>>> import numpy as np
>>> np.set_printoptions(precision=2, suppress=True, linewidth=200, sign=" ")
>>> data = np.load("a.npy")
>>> print(data)
[[ 1.    0.    0.    0.    0.  ]
 [ 0.    1.    0.    0.    0.  ]
 [ 0.    0.    0.31 -0.95  0.  ]
 [ 0.    0.    0.95  0.31  0.  ]
 [ 0.    0.    0.    0.    1.  ]]
>>> print(np.linalg.norm(data, axis=0))
[ 1.  1.  1.  1.  1.]
>>> print(np.round(data.T @ data, 2) + 0)
[[ 1.  0.  0.  0.  0.]
 [ 0.  1.  0.  0.  0.]
 [ 0.  0.  1.  0.  0.]
 [ 0.  0.  0.  1.  0.]
 [ 0.  0.  0.  0.  1.]]
>>> print(np.round(data @ data.T, 2) + 0)
[[ 1.  0.  0.  0.  0.]
 [ 0.  1.  0.  0.  0.]
 [ 0.  0.  1.  0.  0.]
 [ 0.  0.  0.  1.  0.]
 [ 0.  0.  0.  0.  1.]]
>>> print(data[:, 3] @ data[:, 4])
0.0
>>> print(np.linalg.pinv(data))
[[ 1.    0.    0.    0.    0.  ]
 [ 0.    1.    0.    0.    0.  ]
 [ 0.    0.    0.31  0.95  0.  ]
 [ 0.    0.   -0.95  0.31  0.  ]
 [ 0.    0.    0.    0.    1.  ]]
>>> x = np.array([5, 4, 1, 2, 7])
>>> print(data.T @ (data @ x))
[ 5.  4.  1.  2.  7.]
>>> print(np.sort(np.abs(np.degrees(np.angle(np.linalg.eigvals(data))))))
[  0.   0.   0.  72.  72.]
>>> print(np.linalg.inv(data))
[[ 1.    0.    0.    0.    0.  ]
 [ 0.    1.    0.    0.    0.  ]
 [ 0.    0.    0.31  0.95  0.  ]
 [-0.   -0.   -0.95  0.31 -0.  ]
 [ 0.    0.    0.    0.    1.  ]]
>>> print(np.abs(np.linalg.eigvals(data)))
[ 1.  1.  1.  1.  1.]
>>> print(round(float(np.abs(np.linalg.eigvals(data)).max()), 2))
1.0
>>> print(np.linalg.matrix_power(data, 3))
[[ 1.    0.    0.    0.    0.  ]
 [ 0.    1.    0.    0.    0.  ]
 [ 0.    0.   -0.81  0.59  0.  ]
 [ 0.    0.   -0.59 -0.81  0.  ]
 [ 0.    0.    0.    0.    1.  ]]
>>> print(round(float(np.linalg.det(data)), 2))
1.0
>>> other = np.array([[-7, -7, 5], [9, 5, 0], [8, -3, -6], [-2, 0, -2], [0, 5, 6]])
>>> print(np.einsum("ij,ij->i", data, data))
[ 1.  1.  1.  1.  1.]
>>> print(data @ other)
[[-7.   -7.    5.  ]
 [ 9.    5.    0.  ]
 [ 4.37 -0.93  0.05]
 [ 6.99 -2.85 -6.32]
 [ 0.    5.    6.  ]]
>>> print(np.linalg.matrix_rank(data @ other))
3
>>> print(np.einsum("ik,kj->ij", data, other))
[[-7.   -7.    5.  ]
 [ 9.    5.    0.  ]
 [ 4.37 -0.93  0.05]
 [ 6.99 -2.85 -6.32]
 [ 0.    5.    6.  ]]
>>> print(np.vstack([data, other.T]).shape)
(8, 5)
>>> C = np.array([[1, 0, 0, -2]])
>>> rng = np.random.default_rng(57)
>>> K = rng.normal(size=(19, 1)) @ C + np.array([3, -9, 4, 6])
>>> print(K)
[[ 3.33 -9.    4.    5.34]
 [ 3.46 -9.    4.    5.08]
 [ 4.56 -9.    4.    2.88]
 [ 4.33 -9.    4.    3.33]
 [ 3.16 -9.    4.    5.68]
 [ 3.37 -9.    4.    5.27]
 [ 1.81 -9.    4.    8.37]
 [ 2.6  -9.    4.    6.79]
 [ 3.32 -9.    4.    5.36]
 [ 3.78 -9.    4.    4.43]
 [ 2.19 -9.    4.    7.62]
 [ 2.17 -9.    4.    7.66]
 [ 3.52 -9.    4.    4.97]
 [ 3.74 -9.    4.    4.53]
 [ 1.91 -9.    4.    8.18]
 [ 3.33 -9.    4.    5.34]
 [ 4.34 -9.    4.    3.31]
 [ 3.02 -9.    4.    5.97]
 [ 3.9  -9.    4.    4.2 ]]
>>> t3 = np.stack([K, 5 * K, K[::-1]])
>>> print(np.linalg.norm(t3, axis=(1, 2)))
[  51.73  258.65   51.73]
>>> print(np.einsum("bij,cij->bc", t3, t3))
[[  2675.96  13379.81   2637.81]
 [ 13379.81  66899.06  13189.07]
 [  2637.81  13189.07   2675.96]]
>>> print((t3 @ K.T).shape)
(3, 19, 19)
>>> print(np.linalg.matrix_rank(t3.reshape(3, -1)))
2
>>> left, sigma, Vt = np.linalg.svd(K)
>>> evecs = Vt[:(sigma > 1e-8).sum()]
>>> x = K[1] + -3 * K[10] + rng.integers(2) * np.eye(4)[0]
>>> print(x)
[ -2.11  18.    -8.   -17.78]
>>> print(evecs.T @ evecs)
[[ 0.38 -0.34  0.15 -0.31]
 [-0.34  0.64 -0.29 -0.17]
 [ 0.15 -0.29  0.13  0.08]
 [-0.31 -0.17  0.08  0.85]]
>>> print(np.allclose(evecs.T @ evecs @ x, x))
False
>>> print(round(np.linalg.norm(x - evecs.T @ evecs @ x), 2))
0.79
>>> print(np.diag(evecs.T @ evecs))
[ 0.38  0.64  0.13  0.85]
>>> left, sigma, Vt = np.linalg.svd(K)
>>> print(np.argmax(sigma[:-1] / (sigma[1:] + 1e-6)) + 1)
2
>>> other = left[:, :2] @ np.diag(sigma[:2]) @ Vt[:2]
>>> print(np.linalg.matrix_rank(other))
2
>>> print(round(np.linalg.norm(K, 2) / np.linalg.norm(K), 2))
0.99
>>> print(np.linalg.cond(K) > 100)
True
>>> print(np.linalg.matrix_rank(K, rtol=0.1))
2
>>> print([round(float(x), 2) for x in np.linalg.svd(K, compute_uv=False)[:3]])
[51.21, 7.33, 0.0]
>>> other = K + rng.integers(-2, 3, (19, 2)) @ rng.integers(-2, 3, (2, 4))
>>> print(other)
[[  1.33 -11.     0.     3.34]
 [  1.46 -10.     4.     5.08]
 [  5.56  -9.     2.     1.88]
 [  6.33  -9.     0.     1.33]
 [  2.16 -10.     2.     4.68]
 [  2.37 -10.     2.     4.27]
 [  2.81  -9.     2.     7.37]
 [  2.6   -8.     8.     8.79]
 [  8.32  -6.     6.     6.36]
 [  7.78  -7.     4.     4.43]
 [  2.19 -10.     0.     5.62]
 [ -3.83 -13.     0.     5.66]
 [  5.52  -8.     4.     4.97]
 [  8.74  -6.     6.     5.53]
 [  1.91  -9.     4.     8.18]
 [ -2.67 -13.     0.     3.34]
 [  8.34  -6.     8.     5.31]
 [  5.02  -8.     4.     5.97]
 [  0.9  -11.     2.     3.2 ]]
>>> print(np.abs(other - K).sum(axis=1))
[ 10.   3.   4.   8.   5.   5.   4.   7.  11.   6.   7.  16.   3.  11.   0.  16.  13.   3.   8.]
>>> print(np.linalg.matrix_rank(other - K, tol=1e-8))
2
>>> F = np.load("block11.npy")
>>> print(F)
[[  2   3   4   5   6]
 [  7   8   9  10  11]
 [ 12  13  14  15  16]
 [ 17  18  19  20  21]]
>>> print(np.abs(np.diag(np.linalg.qr(F)[1])) > 1e-9)
[ True  True False False]
>>> left, sigma, Vt = np.linalg.svd(F)
>>> print(sigma.round(2) + 0)
[ 57.47   2.75   0.     0.  ]
>>> print(np.argmax(sigma[:-1] / (sigma[1:] + 1e-6)) + 1)
2
>>> other = left[:, :2] @ np.diag(sigma[:2]) @ Vt[:2]
>>> print(np.linalg.matrix_rank(F, rtol=0.05))
1
>>> print(round(float(np.linalg.norm(F - other) / np.linalg.norm(F)), 2))
0.0
>>> print(np.round(np.abs(F - other).max(), 2))
0.0
>>> print(np.linalg.matrix_rank(other))
2
>>> print(other)
[[  2.   3.   4.   5.   6.]
 [  7.   8.   9.  10.  11.]
 [ 12.  13.  14.  15.  16.]
 [ 17.  18.  19.  20.  21.]]
>>> print(np.round(np.linalg.norm(F - other, 2), 2), np.round(sigma[2], 2))
0.0 0.0
>>> print(np.abs(np.diag(np.linalg.qr(other)[1])) > 1e-9)
[ True  True False False]
>>> print(np.allclose(other[:-1].T @ np.linalg.lstsq(other[:-1].T, other[-1])[0], other[-1]))
True
>>> print(np.linalg.lstsq(other[:-1].T, other[-1])[2])
2
>>> print(np.unique(other.round(6), axis=0).shape)
(4, 5)
>>> print(round(float(np.trace(np.linalg.pinv(other) @ other)), 2))
2.0
>>> other = np.array([[-3, 3, -3], [-1, -1, -2]])
>>> C = np.kron(other, F)
>>> print(round(np.linalg.norm(C, 2), 2), round(float(np.linalg.norm(other, 2) * np.linalg.norm(F, 2)), 2))
307.29 307.29
>>> print(C.shape)
(8, 15)
>>> print(np.linalg.matrix_rank(C))
4
>>> feats = np.array([[2, 2, 2, 2], [2, 4, 4, 4], [2, 4, 6, 6], [2, 4, 6, 8]])
>>> other = feats[0, 0] * feats[1:] - np.outer(feats[1:, 0], feats[0])
>>> print(other)
[[  0   4   4   4]
 [  0   4   8   8]
 [  0   4   8  12]]
>>> print(np.flatnonzero(~other.round(6).any(axis=1)))
[]
>>> print(feats[:, 0] / feats[0, 0])
[ 1.  1.  1.  1.]
>>> other = feats / np.sqrt((feats ** 2).mean(axis=1, keepdims=True))
>>> print(other[3])
[ 0.37  0.73  1.1   1.46]
>>> print(np.linalg.norm(other, axis=1))
[ 2.  2.  2.  2.]
>>> print(np.linalg.matrix_rank(other) == np.linalg.matrix_rank(feats))
True
>>> print(feats - feats.mean(axis=1, keepdims=True))
[[ 0.   0.   0.   0. ]
 [-1.5  0.5  0.5  0.5]
 [-2.5 -0.5  1.5  1.5]
 [-3.  -1.   1.   3. ]]
>>> print(np.linalg.matrix_rank(feats - feats.mean(axis=1, keepdims=True)))
3
>>> evals, evecs = np.linalg.eigh(feats)
>>> x = np.array([5, 1, 5, 3])
>>> print(evecs * np.sqrt(evals) @ evecs.T)
[[ 1.22  0.52  0.37  0.32]
 [ 0.52  1.59  0.84  0.7 ]
 [ 0.37  0.84  1.92  1.22]
 [ 0.32  0.7   1.22  2.44]]
>>> print(evecs * np.maximum(evals, 0) @ evecs.T)
[[ 2.  2.  2.  2.]
 [ 2.  4.  4.  4.]
 [ 2.  4.  6.  6.]
 [ 2.  4.  6.  8.]]
>>> print(np.abs(feats).sum(axis=1).max(), np.round(np.abs(evals).max(), 2))
20 16.58
>>> print(np.linalg.eigvalsh(feats[1:, 1:]))
[  0.65   1.57  15.78]
>>> print((np.sign(evecs[:, -1].round(6)) == np.sign(evecs[0, -1].round(6))).astype(int))
[ 1  1  1  1]
>>> A = np.load("data.npy")
>>> print(A)
[[ 0  4  0  4]
 [-4  2 -4  2]
 [ 0  4  0  4]
 [-4  2 -4  2]]
>>> x = np.array([0, 3, 9, 9])
>>> print(A @ x)
[ 48 -12  48 -12]
>>> print(A * x)
[[  0  12   0  36]
 [  0   6 -36  18]
 [  0  12   0  36]
 [  0   6 -36  18]]
>>> print((A @ x).argmax())
0
>>> print(np.einsum("ij,j->i", A, x))
[ 48 -12  48 -12]
>>> E = np.load("out19.npy")
>>> print(E)
[[ 13.56 -12.76   2.36]
 [ -4.62   7.8    2.81]
 [-29.97  -2.53 -20.04]
 [  5.33   9.43  11.64]
 [  7.03   5.32  -7.73]
 [-35.25 -20.36   1.5 ]
 [-21.55  -3.91   3.57]
 [ 33.03  -2.41 -10.69]
 [ -4.56   1.1    3.  ]
 [ -8.91  15.93   8.54]
 [ 26.03  -8.66  -8.87]
 [ -3.84   3.05 -10.99]
 [ -8.6   17.16 -13.01]
 [ 15.87   3.19  -1.85]
 [ 16.73  -6.57   9.96]
 [ 24.99  -9.14  21.13]
 [ -5.3  -10.36   3.86]
 [ 24.79   7.99  -7.84]
 [-22.96  13.39 -10.64]
 [-11.99  -4.39   6.4 ]
 [  3.35 -21.76  17.77]
 [  7.66   5.68 -13.95]
 [ 51.26   8.77  -0.08]
 [ 16.32 -17.25   3.5 ]
 [  6.96  -7.76  20.86]
 [ -6.09   7.86   6.33]]
>>> labels = rng.permutation(3)
>>> other = E[:, labels] * rng.choice([-1, 1], 3)
>>> print(other)
[[ -2.36 -12.76  13.56]
 [ -2.81   7.8   -4.62]
 [ 20.04  -2.53 -29.97]
 [-11.64   9.43   5.33]
 [  7.73   5.32   7.03]
 [ -1.5  -20.36 -35.25]
 [ -3.57  -3.91 -21.55]
 [ 10.69  -2.41  33.03]
 [ -3.     1.1   -4.56]
 [ -8.54  15.93  -8.91]
 [  8.87  -8.66  26.03]
 [ 10.99   3.05  -3.84]
 [ 13.01  17.16  -8.6 ]
 [  1.85   3.19  15.87]
 [ -9.96  -6.57  16.73]
 [-21.13  -9.14  24.99]
 [ -3.86 -10.36  -5.3 ]
 [  7.84   7.99  24.79]
 [ 10.64  13.39 -22.96]
 [ -6.4   -4.39 -11.99]
 [-17.77 -21.76   3.35]
 [ 13.95   5.68   7.66]
 [  0.08   8.77  51.26]
 [ -3.5  -17.25  16.32]
 [-20.86  -7.76   6.96]
 [ -6.33   7.86  -6.09]]
>>> left, _, Vt = np.linalg.svd(E.T @ other)
>>> print(np.round(np.linalg.lstsq(E, other)[0], 2) + 0)
[[ 0.  0.  1.]
 [ 0.  1.  0.]
 [-1.  0.  0.]]
